% ipython --no-banner

In [1]: import numpy as np

In [2]: import numpy.linalg as la

In [3]: np.set_printoptions(precision=4, suppress=True, linewidth=120)

In [4]: arr = np.load("block15.npy")

In [5]: arr
Out[5]: 
array([[ 1.    ,  0.    ,  0.    ,  0.    ,  0.    ,  0.    ,  0.    ,  0.    ,  0.    ,  0.    ,  0.    ,  0.    ,
         0.    ,  0.    ,  0.    ],
       [ 0.    ,  1.    ,  0.    ,  0.    ,  0.    ,  0.    ,  0.    ,  0.    ,  0.    ,  0.    ,  0.    ,  0.    ,
         0.    ,  0.    ,  0.    ],
       [ 0.    ,  0.    ,  1.    ,  0.    ,  0.    ,  0.    ,  0.    ,  0.    ,  0.    ,  0.    ,  0.    ,  0.    ,
         0.    ,  0.    ,  0.    ],
       [ 0.    ,  0.    ,  0.    ,  1.    ,  0.    ,  0.    ,  0.    ,  0.    ,  0.    ,  0.    ,  0.    ,  0.    ,
         0.    ,  0.    ,  0.    ],
       [ 0.    ,  0.    ,  0.    ,  0.    ,  1.    ,  0.    ,  0.    ,  0.    ,  0.    ,  0.    ,  0.    ,  0.    ,
         0.    ,  0.    ,  0.    ],
       [ 0.    ,  0.    ,  0.    ,  0.    ,  0.    ,  1.    ,  0.    ,  0.    ,  0.    ,  0.    ,  0.    ,  0.    ,
         0.    ,  0.    ,  0.    ],
       [ 0.    ,  0.    ,  0.    ,  0.    ,  0.    ,  0.    ,  1.    ,  0.    ,  0.    ,  0.    ,  0.    ,  0.    ,
         0.    ,  0.    ,  0.    ],
       [ 0.    ,  0.    ,  0.    ,  0.    ,  0.    ,  0.    ,  0.    , -0.7071,  0.    ,  0.    ,  0.    , -0.7071,
         0.    ,  0.    ,  0.    ],
       [ 0.    ,  0.    ,  0.    ,  0.    ,  0.    ,  0.    ,  0.    ,  0.    ,  1.    ,  0.    ,  0.    ,  0.    ,
         0.    ,  0.    ,  0.    ],
       [ 0.    ,  0.    ,  0.    ,  0.    ,  0.    ,  0.    ,  0.    ,  0.    ,  0.    ,  1.    ,  0.    ,  0.    ,
         0.    ,  0.    ,  0.    ],
       [ 0.    ,  0.    ,  0.    ,  0.    ,  0.    ,  0.    ,  0.    ,  0.    ,  0.    ,  0.    ,  1.    ,  0.    ,
         0.    ,  0.    ,  0.    ],
       [ 0.    ,  0.    ,  0.    ,  0.    ,  0.    ,  0.    ,  0.    ,  0.7071,  0.    ,  0.    ,  0.    , -0.7071,
         0.    ,  0.    ,  0.    ],
       [ 0.    ,  0.    ,  0.    ,  0.    ,  0.    ,  0.    ,  0.    ,  0.    ,  0.    ,  0.    ,  0.    ,  0.    ,
         1.    ,  0.    ,  0.    ],
       [ 0.    ,  0.    ,  0.    ,  0.    ,  0.    ,  0.    ,  0.    ,  0.    ,  0.    ,  0.    ,  0.    ,  0.    ,
         0.    ,  1.    ,  0.    ],
       [ 0.    ,  0.    ,  0.    ,  0.    ,  0.    ,  0.    ,  0.    ,  0.    ,  0.    ,  0.    ,  0.    ,  0.    ,
         0.    ,  0.    ,  1.    ]])

In [6]: arr[:, 7] @ arr[:, 2]
Out[6]: np.float64(0.0)

In [7]: la.norm(arr, axis=0)
Out[7]: array([1., 1., 1., 1., 1., 1., 1., 1., 1., 1., 1., 1., 1., 1., 1.])

In [8]: la.svd(arr, compute_uv=False)
Out[8]: array([1., 1., 1., 1., 1., 1., 1., 1., 1., 1., 1., 1., 1., 1., 1.])

In [9]: rng = np.random.default_rng(56788)

In [10]: labels = rng.permutation(15)

In [11]: A2 = arr[:, labels] * rng.choice([-1, 1], 15)

In [12]: A2
Out[12]: 
array([[-0.    , -0.    ,  0.    , -0.    ,  0.    , -1.    ,  0.    , -0.    ,  0.    ,  0.    ,  0.    , -0.    ,
        -0.    , -0.    ,  0.    ],
       [-0.    , -0.    ,  0.    , -0.    ,  0.    , -0.    ,  0.    , -0.    ,  0.    ,  0.    ,  0.    , -0.    ,
        -1.    , -0.    ,  0.    ],
       [-0.    , -0.    ,  1.    , -0.    ,  0.    , -0.    ,  0.    , -0.    ,  0.    ,  0.    ,  0.    , -0.    ,
        -0.    , -0.    ,  0.    ],
       [-0.    , -0.    ,  0.    , -0.    ,  0.    , -0.    ,  0.    , -0.    ,  0.    ,  0.    ,  0.    , -0.    ,
        -0.    , -0.    ,  1.    ],
       [-0.    , -0.    ,  0.    , -0.    ,  1.    , -0.    ,  0.    , -0.    ,  0.    ,  0.    ,  0.    , -0.    ,
        -0.    , -0.    ,  0.    ],
       [-0.    , -0.    ,  0.    , -0.    ,  0.    , -0.    ,  0.    , -0.    ,  0.    ,  0.    ,  0.    , -0.    ,
        -0.    , -1.    ,  0.    ],
       [-0.    , -0.    ,  0.    , -0.    ,  0.    , -0.    ,  0.    , -0.    ,  0.    ,  1.    ,  0.    , -0.    ,
        -0.    , -0.    ,  0.    ],
       [-0.    , -0.    ,  0.    , -0.    ,  0.    , -0.    , -0.7071, -0.    , -0.7071,  0.    ,  0.    , -0.    ,
        -0.    , -0.    ,  0.    ],
       [-0.    , -0.    ,  0.    , -1.    ,  0.    , -0.    ,  0.    , -0.    ,  0.    ,  0.    ,  0.    , -0.    ,
        -0.    , -0.    ,  0.    ],
       [-1.    , -0.    ,  0.    , -0.    ,  0.    , -0.    ,  0.    , -0.    ,  0.    ,  0.    ,  0.    , -0.    ,
        -0.    , -0.    ,  0.    ],
       [-0.    , -0.    ,  0.    , -0.    ,  0.    , -0.    ,  0.    , -0.    ,  0.    ,  0.    ,  1.    , -0.    ,
        -0.    , -0.    ,  0.    ],
       [-0.    , -0.    ,  0.    , -0.    ,  0.    , -0.    , -0.7071, -0.    ,  0.7071,  0.    ,  0.    , -0.    ,
        -0.    , -0.    ,  0.    ],
       [-0.    , -0.    ,  0.    , -0.    ,  0.    , -0.    ,  0.    , -1.    ,  0.    ,  0.    ,  0.    , -0.    ,
        -0.    , -0.    ,  0.    ],
       [-0.    , -0.    ,  0.    , -0.    ,  0.    , -0.    ,  0.    , -0.    ,  0.    ,  0.    ,  0.    , -1.    ,
        -0.    , -0.    ,  0.    ],
       [-0.    , -1.    ,  0.    , -0.    ,  0.    , -0.    ,  0.    , -0.    ,  0.    ,  0.    ,  0.    , -0.    ,
        -0.    , -0.    ,  0.    ]])

In [13]: U, _, Vh = la.svd(arr.T @ A2)

In [14]: labels
Out[14]: array([ 9, 14,  2,  8,  4,  0, 11, 12,  7,  6, 10, 13,  1,  5,  3])

In [15]: round(la.det(A2), 4)
Out[15]: np.float64(1.0)

In [16]: np.flatnonzero(la.matrix_power((A2 != 0) + (A2.T != 0) + np.eye(15), 15)[11])
Out[16]: array([ 0,  1,  3,  5,  6,  7,  8,  9, 11, 12, 13, 14])

In [17]: mat = np.load("test11.npy")

In [18]: mat
Out[18]: 
array([[1, 0, 0, 0, 0, 0, 0, 0, 0, 0],
       [3, 1, 0, 0, 0, 0, 0, 0, 0, 0],
       [2, 1, 1, 0, 0, 0, 0, 0, 0, 0],
       [3, 3, 3, 1, 0, 0, 0, 0, 0, 0],
       [1, 0, 1, 3, 1, 0, 0, 0, 0, 0],
       [2, 1, 1, 2, 3, 1, 0, 0, 0, 0],
       [0, 3, 3, 0, 0, 3, 1, 0, 0, 0],
       [0, 0, 3, 3, 0, 0, 0, 1, 0, 0],
       [0, 3, 2, 2, 2, 2, 0, 0, 1, 0],
       [1, 1, 0, 3, 1, 2, 0, 3, 3, 1]])

In [19]: W1 = np.array([[0, 1, 1, 2, 0, 2],
    ...:     [2, 0, 2, 2, 1, 0],
    ...:     [1, 2, 0, 0, 1, 3],
    ...:     [0, 2, 2, 0, 3, 0],
    ...:     [0, 2, 0, 0, 1, 2],
    ...:     [0, 2, 1, 2, 1, 0],
    ...:     [2, 0, 2, 2, 2, 2],
    ...:     [1, 0, 3, 0, 2, 1],
    ...:     [2, 0, 2, 2, 3, 3],
    ...:     [2, 0, 2, 1, 0, 1]])

In [20]: c = np.array([0, 2, 1, 0, 3, 0])

In [21]: H = np.maximum(mat @ W1 + c, 0)

In [22]: la.matrix_rank(H)
Out[22]: np.int64(6)

In [23]: H
Out[23]: 
array([[ 0,  3,  2,  2,  3,  2],
       [ 2,  5,  6,  8,  4,  6],
       [ 3,  6,  5,  6,  5,  7],
       [ 9, 13, 12, 12, 12, 15],
       [ 1, 13,  8,  2, 14,  7],
       [ 3, 18, 10,  8, 15, 13],
       [11, 14, 12, 14, 14, 11],
       [ 4, 14, 10,  0, 17, 10],
       [10, 18, 15, 12, 21, 13],
       [13, 15, 29, 15, 31, 17]])

In [24]: (H > 0).mean(axis=0)
Out[24]: array([0.9, 1. , 1. , 0.9, 1. , 1. ])

In [25]: Z = np.array([[7, 8], [1, -9], [9, 4], [-8, -1], [-9, 8], [4, -9]])

In [26]: H @ Z
Out[26]: 
array([[ -14,  -15],
       [  -3,  -35],
       [   7,  -39],
       [  40,  -48],
       [ -22,  -30],
       [ -18, -103],
       [   5,    9],
       [  19,   -8],
       [ -10,   17],
       [  36,  165]])

In [27]: (H @ Z).round(6).argmax(axis=1)
Out[27]: array([0, 0, 0, 0, 0, 0, 1, 0, 1, 1])

In [28]: W1 @ Z
Out[28]: 
array([[  2, -25],
       [  7,  30],
       [ 12, -29],
       [ -7,  14],
       [  1, -28],
       [-14,  -8],
       [  6,  20],
       [ 20,  27],
       [  1,  19],
       [ 28,  14]])

In [29]: data = np.load("case14.npy")

In [30]: data
Out[30]: 
array([[-3,  1,  3, -2,  1,  1, -1, -1],
       [-1, -3,  1,  3, -2,  1,  1, -1],
       [-1, -1, -3,  1,  3, -2,  1,  1],
       [ 1, -1, -1, -3,  1,  3, -2,  1],
       [ 1,  1, -1, -1, -3,  1,  3, -2],
       [-2,  1,  1, -1, -1, -3,  1,  3],
       [ 3, -2,  1,  1, -1, -1, -3,  1],
       [ 1,  3, -2,  1,  1, -1, -1, -3]])

In [31]: x0 = np.array([3, 2, -1, -1, 1, 0, 0, 3])

In [32]: y = data @ x0

In [33]: y
Out[33]: array([-10, -18,   3,   9,  -2,   4,   5,   2])

In [34]: np.round(la.solve(data, y + data[:, 2]), 4) + 0
Out[34]: array([ 3.,  2.,  0., -1.,  1.,  0.,  0.,  3.])

In [35]: np.round(la.solve(data.T, data[7]), 4) + 0
Out[35]: array([0., 0., 0., 0., 0., 0., 0., 1.])

In [36]: la.solve(data, y)
Out[36]: array([ 3.,  2., -1., -1.,  1., -0., -0.,  3.])
